% python3 -q
>>> import numpy as np
>>> np.set_printoptions(precision=2, suppress=True, linewidth=140)
>>> data = np.loadtxt("case4.csv", delimiter=",")
>>> data
array([[14.,  9.,  6.,  9.,  9., -9.,  0., -3., -9., -3.,  6.,  3., -9., -6.],
       [ 9., 14.,  6.,  9.,  9., -9.,  0., -3., -9., -3.,  6.,  3., -9., -6.],
       [ 6.,  6.,  9.,  6.,  6., -6.,  0., -2., -6., -2.,  4.,  2., -6., -4.],
       [ 9.,  9.,  6., 14.,  9., -9.,  0., -3., -9., -3.,  6.,  3., -9., -6.],
       [ 9.,  9.,  6.,  9., 14., -9.,  0., -3., -9., -3.,  6.,  3., -9., -6.],
       [-9., -9., -6., -9., -9., 14.,  0.,  3.,  9.,  3., -6., -3.,  9.,  6.],
       [ 0.,  0.,  0.,  0.,  0.,  0.,  5.,  0.,  0.,  0.,  0.,  0.,  0.,  0.],
       [-3., -3., -2., -3., -3.,  3.,  0.,  6.,  3.,  1., -2., -1.,  3.,  2.],
       [-9., -9., -6., -9., -9.,  9.,  0.,  3., 14.,  3., -6., -3.,  9.,  6.],
       [-3., -3., -2., -3., -3.,  3.,  0.,  1.,  3.,  6., -2., -1.,  3.,  2.],
       [ 6.,  6.,  4.,  6.,  6., -6.,  0., -2., -6., -2.,  9.,  2., -6., -4.],
       [ 3.,  3.,  2.,  3.,  3., -3.,  0., -1., -3., -1.,  2.,  6., -3., -2.],
       [-9., -9., -6., -9., -9.,  9.,  0.,  3.,  9.,  3., -6., -3., 14.,  6.],
       [-6., -6., -4., -6., -6.,  6.,  0.,  2.,  6.,  2., -4., -2.,  6.,  9.]])
>>> # 2 blocks once reordered
>>> w, V = np.linalg.eigh(data)
>>> x = np.array([-3, 3, -3, 3, -3, 3, -2, 1, 0, 1, 0, 1, 0, -3])
>>> np.linalg.eigvalsh(data[1:, 1:])
array([ 5.,  5.,  5.,  5.,  5.,  5.,  5.,  5.,  5.,  5.,  5.,  5., 74.])
>>> x @ data @ x
np.float64(450.0)
>>> round(float(x @ data @ x / (x @ x)), 2), round(float(w[0]), 2), np.round(w[-1], 2)
(6.43, 5.0, np.float64(83.0))
>>> mat = np.loadtxt("arr.csv", delimiter=",")
>>> mat
array([[ 0.58,  0.56,  0.23,  0.53],
       [ 0.56,  0.39,  0.76,  0.88],
       [ 0.23,  0.76,  1.17, -0.22],
       [ 0.53,  0.88, -0.22, -0.14]])
>>> # symmetric, so the eigenvalues are real
>>> x = np.array([7, 9, 2, 4])
>>> h1 = np.maximum(mat @ x, 0)
>>> h1
array([11.77, 12.48,  9.92, 10.63])
>>> mat.T @ h1
array([21.88, 28.38, 21.48, 13.53])
>>> np.tanh(mat @ x)
array([1., 1., 1., 1.])
>>> np.maximum(mat @ (3 * x), 0)
array([35.3 , 37.45, 29.75, 31.9 ])
>>> np.flatnonzero(h1 > 1e-9)
array([0, 1, 2, 3])
>>> r = np.linalg.matrix_rank(mat)
>>> r
np.int64(3)
>>> ns = np.linalg.svd(mat)[2][r:].T
>>> np.round(mat @ ns, 2) + 0
array([[0.],
       [0.],
       [0.],
       [0.]])
>>> np.allclose(mat @ ns, 0)
True
>>> ns[:, 0] / ns[np.abs(ns[:, 0]).round(6).argmax(), 0]
array([ 1.  , -0.65,  0.13, -0.47])
>>> ns.shape
(4, 1)
>>> [int(np.linalg.matrix_rank(np.delete(mat, i, axis=0))) for i in range(4)]
[3, 3, 3, 3]
>>> W0 = np.load("w.npy")
>>> W0
array([[ 0, -6, -1,  2,  1,  2, -6, -1],
       [ 6,  0,  4,  0, -2,  0,  2, -6],
       [ 1, -4,  0,  2, -3,  4, -4,  0],
       [-2,  0, -2,  0,  5,  4, -2,  0],
       [-1,  2,  3, -5,  0,  2,  4,  1],
       [-2,  0, -4, -4, -2,  0, -1,  1],
       [ 6, -2,  4,  2, -4,  1,  0, -2],
       [ 1,  6,  0,  0, -1, -1,  2,  0]])
>>> # skew-symmetric
>>> round(float(np.linalg.norm(W0) ** 2 / np.linalg.norm(W0, 2) ** 2), 2)
2.65
>>> np.linalg.norm(W0, axis=1).argmax()
np.int64(1)
>>> np.linalg.norm(W0, axis=1)
array([9.11, 9.8 , 7.87, 7.28, 7.75, 6.48, 9.  , 6.56])
>>> rng = np.random.default_rng(997365)
>>> idx = rng.permutation(8)
>>> Y = W0[:, idx] * rng.choice([-1, 1], 8)
>>> Y
array([[-1,  2, -6,  0, -2,  6,  1,  1],
       [ 2,  0,  2, -6,  0,  0,  6, -4],
       [ 3,  4, -4, -1, -2,  4,  0,  0],
       [-5,  4, -2,  2,  0,  0,  0,  2],
       [ 0,  2,  4,  1,  5, -2, -1, -3],
       [ 2,  0, -1,  2,  4,  0, -1,  4],
       [ 4,  1,  0, -6, -2,  2,  2, -4],
       [ 1, -1,  2, -1,  0, -6,  0,  0]])
>>> U, _, Vh = np.linalg.svd(W0.T @ Y)
>>> np.round(U @ Vh, 2) + 0
array([[ 0.,  0.,  0., -1.,  0.,  0.,  0.,  0.],
       [ 0.,  0.,  0.,  0.,  0., -1.,  0.,  0.],
       [ 0.,  0.,  0.,  0.,  0.,  0.,  0., -1.],
       [ 0.,  0.,  0.,  0., -1.,  0.,  0.,  0.],
       [-1.,  0.,  0.,  0.,  0.,  0.,  0.,  0.],
       [ 0.,  1.,  0.,  0.,  0.,  0.,  0.,  0.],
       [ 0.,  0.,  1.,  0.,  0.,  0.,  0.,  0.],
       [ 0.,  0.,  0.,  0.,  0.,  0., -1.,  0.]])
>>> idx
array([4, 5, 6, 0, 3, 1, 7, 2])
>>> E = np.load("block15.npy")
>>> E
array([[0, 0, 0, 1, 1, 0, 1, 1, 1, 1, 1],
       [0, 0, 0, 0, 0, 0, 0, 0, 0, 0, 0],
       [0, 0, 0, 0, 0, 1, 0, 0, 0, 0, 0],
       [1, 0, 0, 0, 1, 0, 1, 1, 1, 1, 1],
       [1, 0, 0, 1, 0, 0, 1, 1, 1, 1, 1],
       [0, 0, 1, 0, 0, 0, 0, 0, 0, 0, 0],
       [1, 0, 0, 1, 1, 0, 0, 1, 1, 1, 1],
       [1, 0, 0, 1, 1, 0, 1, 0, 1, 1, 1],
       [1, 0, 0, 1, 1, 0, 1, 1, 0, 1, 1],
       [1, 0, 0, 1, 1, 0, 1, 1, 1, 0, 1],
       [1, 0, 0, 1, 1, 0, 1, 1, 1, 1, 0]])
>>> # 3 groups of indices that never mix
>>> T = np.stack([E, -3 * E, E[::-1]])
>>> T.shape
(3, 11, 11)
>>> np.linalg.matrix_rank(T.reshape(3, -1))
np.int64(2)
>>> (T @ E.T).shape
(3, 11, 11)
>>> np.einsum("bij,cij->bc", T, T)
array([[  58, -174,   37],
       [-174,  522, -111],
       [  37, -111,   58]])
>>> U, sigma, Vh = np.linalg.svd(E)
>>> sigma.round(2) + 0
array([7., 1., 1., 1., 1., 1., 1., 1., 1., 1., 0.])
>>> Y = U[:, :10] @ np.diag(sigma[:10]) @ Vh[:10]
>>> np.linalg.matrix_rank(Y)
np.int64(10)
>>> round(np.linalg.norm(E - Y, 2), 2), np.round(sigma[10], 2)
(np.float64(0.0), np.float64(0.0))
>>> round(np.abs(E - Y).max(), 2)
np.float64(0.0)
>>> np.linalg.matrix_rank(E, rtol=0.05)
np.int64(10)
>>> round(np.linalg.eigvalsh(E).min(), 2)
np.float64(-1.0)
>>> A = np.loadtxt("out0.csv", delimiter=",")
>>> A
array([[-1.,  0.,  1.,  2.],
       [ 3.,  4.,  5.,  6.],
       [ 7.,  8.,  9., 10.],
       [11., 12., 13., 14.]])
>>> np.einsum("ij,ji->", A, A)
np.float64(836.0)
>>> np.round(np.poly(A), 2) + 0
array([  1., -26., -80.,   0.,   0.])
>>> np.kron(np.eye(2, dtype=int), A)
array([[-1.,  0.,  1.,  2., -0.,  0.,  0.,  0.],
       [ 3.,  4.,  5.,  6.,  0.,  0.,  0.,  0.],
       [ 7.,  8.,  9., 10.,  0.,  0.,  0.,  0.],
       [11., 12., 13., 14.,  0.,  0.,  0.,  0.],
       [-0.,  0.,  0.,  0., -1.,  0.,  1.,  2.],
       [ 0.,  0.,  0.,  0.,  3.,  4.,  5.,  6.],
       [ 0.,  0.,  0.,  0.,  7.,  8.,  9., 10.],
       [ 0.,  0.,  0.,  0., 11., 12., 13., 14.]])
>>> round(np.linalg.det(2 * A), 2), round(float(np.linalg.det(A)), 2)
(np.float64(0.0), 0.0)
>>> np.round(np.linalg.eigvals(A), 2) + 0
array([28.78, -2.78,  0.  ,  0.  ])
>>> r = np.linalg.matrix_rank(A)
>>> r
np.int64(2)
>>> ns = np.linalg.svd(A)[2][r:].T
>>> ns @ ns.T
array([[ 0.3, -0.4, -0.1,  0.2],
       [-0.4,  0.7, -0.2, -0.1],
       [-0.1, -0.2,  0.7, -0.4],
       [ 0.2, -0.1, -0.4,  0.3]])
>>> [int(np.linalg.matrix_rank(A[:, :j + 1])) for j in range(4)]
[1, 2, 2, 2]
>>> np.allclose(A @ ns, 0)
True
>>> Y = A + rng.integers(-2, 3, (4, 2)) @ rng.integers(-2, 3, (2, 4))
>>> Y
array([[-1.,  4., -4., -1.],
       [ 1.,  8., -1.,  2.],
       [12., 10.,  9., 11.],
       [ 9., 16.,  7., 10.]])
>>> np.round(np.linalg.svd(Y - A, compute_uv=False), 2) + 0
array([13.84,  5.69,  0.  ,  0.  ])
>>> Y - A
array([[ 0.,  4., -5., -3.],
       [-2.,  4., -6., -4.],
       [ 5.,  2.,  0.,  1.],
       [-2.,  4., -6., -4.]])
>>> round(np.log10(np.linalg.cond(Y)))
2
>>> np.argsort(-np.linalg.norm(Y, axis=0).round(6), kind="stable")[:3]
array([1, 0, 3])
>>> [round(float(x), 2) for x in np.linalg.svd(Y, compute_uv=False)[:3]]
[30.74, 9.36, 1.83]
>>> np.abs(np.linalg.svd(Y)[2][-1])
array([0.43, 0.18, 0.26, 0.85])
>>> M = np.loadtxt("m.csv", delimiter=",")
>>> M
array([[2., 3., 1., 2., 3., 2., 6.],
       [0., 0., 0., 1., 1., 3., 3.],
       [0., 2., 0., 1., 3., 2., 3.],
       [2., 2., 3., 0., 3., 3., 0.],
       [2., 3., 3., 2., 2., 2., 6.],
       [0., 1., 2., 3., 2., 0., 9.],
       [3., 1., 0., 2., 0., 2., 6.],
       [3., 0., 2., 2., 3., 0., 6.],
       [1., 2., 2., 1., 0., 1., 3.],
       [1., 2., 1., 2., 2., 0., 6.]])
>>> U, sigma, Vh = np.linalg.svd(M)
>>> V = Vh[:(sigma > 1e-8).sum()]
>>> x = M[5] + -3 * M[9] + rng.integers(2) * np.eye(7)[3]
>>> x
array([-3., -5., -1., -3., -4.,  0., -9.])
>>> np.round(np.linalg.norm(x - V.T @ V @ x), 2)
np.float64(0.0)
>>> np.round(V.T @ V, 2) + 0
array([[1. , 0. , 0. , 0. , 0. , 0. , 0. ],
       [0. , 1. , 0. , 0. , 0. , 0. , 0. ],
       [0. , 0. , 1. , 0. , 0. , 0. , 0. ],
       [0. , 0. , 0. , 0.1, 0. , 0. , 0.3],
       [0. , 0. , 0. , 0. , 1. , 0. , 0. ],
       [0. , 0. , 0. , 0. , 0. , 1. , 0. ],
       [0. , 0. , 0. , 0.3, 0. , 0. , 0.9]])
>>> np.allclose(V.T @ V @ x, x)
True
>>> Y = M[0, 0] * M[1:] - np.outer(M[1:, 0], M[0])
>>> Y
array([[  0.,   0.,   0.,   2.,   2.,   6.,   6.],
       [  0.,   4.,   0.,   2.,   6.,   4.,   6.],
       [  0.,  -2.,   4.,  -4.,   0.,   2., -12.],
       [  0.,   0.,   4.,   0.,  -2.,   0.,   0.],
       [  0.,   2.,   4.,   6.,   4.,   0.,  18.],
       [  0.,  -7.,  -3.,  -2.,  -9.,  -2.,  -6.],
       [  0.,  -9.,   1.,  -2.,  -3.,  -6.,  -6.],
       [  0.,   1.,   3.,   0.,  -3.,   0.,   0.],
       [  0.,   1.,   1.,   2.,   1.,  -2.,   6.]])
>>> np.flatnonzero(~Y.round(6).any(axis=1))
array([], dtype=int64)
>>> Y = np.array([[-0.6], [-0.7], [0.1], [-0.1], [-0.3], [0.2], [-0.3], [-0.6]])
>>> basis = np.array([[0.6, -2.3, -1.1, 0.0, 0.0, 2.7, -0.6]])
>>> J = Y @ basis
>>> J
array([[-0.36,  1.38,  0.66,  0.  ,  0.  , -1.62,  0.36],
       [-0.42,  1.61,  0.77,  0.  ,  0.  , -1.89,  0.42],
       [ 0.06, -0.23, -0.11,  0.  ,  0.  ,  0.27, -0.06],
       [-0.06,  0.23,  0.11,  0.  ,  0.  , -0.27,  0.06],
       [-0.18,  0.69,  0.33,  0.  ,  0.  , -0.81,  0.18],
       [ 0.12, -0.46, -0.22,  0.  ,  0.  ,  0.54, -0.12],
       [-0.18,  0.69,  0.33,  0.  ,  0.  , -0.81,  0.18],
       [-0.36,  1.38,  0.66,  0.  ,  0.  , -1.62,  0.36]])
>>> # column 4 repeats column 3
>>> x = np.array([4, 2, 2, 1, -4, -4, -3])
>>> J @ x
array([ 8.04,  9.38, -1.34,  1.34,  4.02, -2.68,  4.02,  8.04])
>>> np.sign((J @ x).round(6))
array([ 1.,  1., -1.,  1.,  1., -1.,  1.,  1.])
>>> np.linalg.norm(J @ x) <= np.linalg.norm(J, 2) * np.linalg.norm(x) + 1e-9
np.True_
>>> x @ J
Traceback (most recent call last):
  File "<python-input-99>", line 1, in <module>
    x @ J
    ~~^~~
ValueError: matmul: Input operand 1 has a mismatch in its core dimension 0, with gufunc signature (n?,k),(k,m?)->(n?,m?) (size 8 is different from 7)
>>> x = np.array([2, 0, 2, 2, 3, 5, 3, 3])
>>> y = W0 @ x
>>> y
array([ -6,   2,   5,  21,  19, -26,  11,   0])
>>> np.round(np.linalg.solve(W0.T, W0[2]), 2) + 0
array([0., 0., 1., 0., 0., 0., 0., 0.])
>>> np.round(np.linalg.solve(W0, W0[:, 3]), 2) + 0
array([0., 0., 0., 1., 0., 0., 0., 0.])
>>> U, sigma, Vh = np.linalg.svd(J)
>>> V = Vh[:(sigma > 1e-8).sum()]
>>> x = J[7] + -1 * J[0] + rng.integers(2) * np.eye(7)[5]
>>> x
array([0., 0., 0., 0., 0., 1., 0.])
>>> np.linalg.matrix_rank(np.vstack([J, x]))
np.int64(2)
>>> np.round(np.linalg.norm(x - V.T @ V @ x), 2)
np.float64(0.71)
>>> K = np.loadtxt("a.csv", delimiter=",")
>>> K
array([[0.33, 0.33, 0.  , 0.33, 0.  , 0.  , 0.  ],
       [0.  , 0.5 , 0.5 , 0.  , 0.  , 0.  , 0.  ],
       [0.  , 0.  , 0.5 , 0.  , 0.  , 0.25, 0.25],
       [0.  , 0.  , 0.  , 0.33, 0.  , 0.33, 0.33],
       [0.33, 0.  , 0.33, 0.  , 0.33, 0.  , 0.  ],
       [0.  , 0.  , 0.  , 0.5 , 0.  , 0.5 , 0.  ],
       [0.  , 0.  , 0.  , 0.  , 0.  , 0.5 , 0.5 ]])
>>> # a transition matrix
>>> np.sort(np.abs(np.linalg.eigvals(K)))[::-1]
array([1.  , 0.5 , 0.5 , 0.33, 0.33, 0.29, 0.29])
>>> np.round(np.linalg.matrix_power(K, 100), 2) + 0
array([[0.  , 0.  , 0.  , 0.33, 0.  , 0.44, 0.22],
       [0.  , 0.  , 0.  , 0.33, 0.  , 0.44, 0.22],
       [0.  , 0.  , 0.  , 0.33, 0.  , 0.44, 0.22],
       [0.  , 0.  , 0.  , 0.33, 0.  , 0.44, 0.22],
       [0.  , 0.  , 0.  , 0.33, 0.  , 0.44, 0.22],
       [0.  , 0.  , 0.  , 0.33, 0.  , 0.44, 0.22],
       [0.  , 0.  , 0.  , 0.33, 0.  , 0.44, 0.22]])
>>> K.sum(axis=1)
array([1., 1., 1., 1., 1., 1., 1.])
>>> K @ np.ones(7)
array([1., 1., 1., 1., 1., 1., 1.])
>>> p = np.eye(7)[0]
>>> for _ in range(5):
...     p = p @ K
...     print(p.round(2))
... 
[0.33 0.33 0.   0.33 0.   0.   0.  ]
[0.11 0.28 0.17 0.22 0.   0.11 0.11]
[0.04 0.18 0.22 0.17 0.   0.23 0.17]
[0.01 0.1  0.2  0.18 0.   0.31 0.2 ]
[0.   0.05 0.15 0.22 0.   0.36 0.21]
>>> def softmax(z):
...     e = np.exp(z - z.max(axis=-1, keepdims=True))
...     return e / e.sum(axis=-1, keepdims=True)
... 
>>> np.round(softmax(10 * E[5]), 2) + 0
array([0., 0., 1., 0., 0., 0., 0., 0., 0., 0., 0.])
>>> softmax(E[5] + 2)
array([0.08, 0.08, 0.21, 0.08, 0.08, 0.08, 0.08, 0.08, 0.08, 0.08, 0.08])
>>> scores = E @ E.T / np.sqrt(11)
>>> softmax(scores + np.triu(np.full(scores.shape, -np.inf), 1))
array([[1.  , 0.  , 0.  , 0.  , 0.  , 0.  , 0.  , 0.  , 0.  , 0.  , 0.  ],
       [0.5 , 0.5 , 0.  , 0.  , 0.  , 0.  , 0.  , 0.  , 0.  , 0.  , 0.  ],
       [0.3 , 0.3 , 0.4 , 0.  , 0.  , 0.  , 0.  , 0.  , 0.  , 0.  , 0.  ],
       [0.37, 0.06, 0.06, 0.5 , 0.  , 0.  , 0.  , 0.  , 0.  , 0.  , 0.  ],
       [0.27, 0.04, 0.04, 0.27, 0.37, 0.  , 0.  , 0.  , 0.  , 0.  , 0.  ],
       [0.16, 0.16, 0.16, 0.16, 0.16, 0.21, 0.  , 0.  , 0.  , 0.  , 0.  ],
       [0.21, 0.03, 0.03, 0.21, 0.21, 0.03, 0.28, 0.  , 0.  , 0.  , 0.  ],
       [0.17, 0.03, 0.03, 0.17, 0.17, 0.03, 0.17, 0.23, 0.  , 0.  , 0.  ],
       [0.15, 0.02, 0.02, 0.15, 0.15, 0.02, 0.15, 0.15, 0.2 , 0.  , 0.  ],
       [0.13, 0.02, 0.02, 0.13, 0.13, 0.02, 0.13, 0.13, 0.13, 0.17, 0.  ],
       [0.11, 0.02, 0.02, 0.11, 0.11, 0.02, 0.11, 0.11, 0.11, 0.11, 0.15]])
>>> softmax(scores).round(6).argmax(axis=1)
array([ 0,  0,  2,  3,  4,  5,  6,  7,  8,  9, 10])
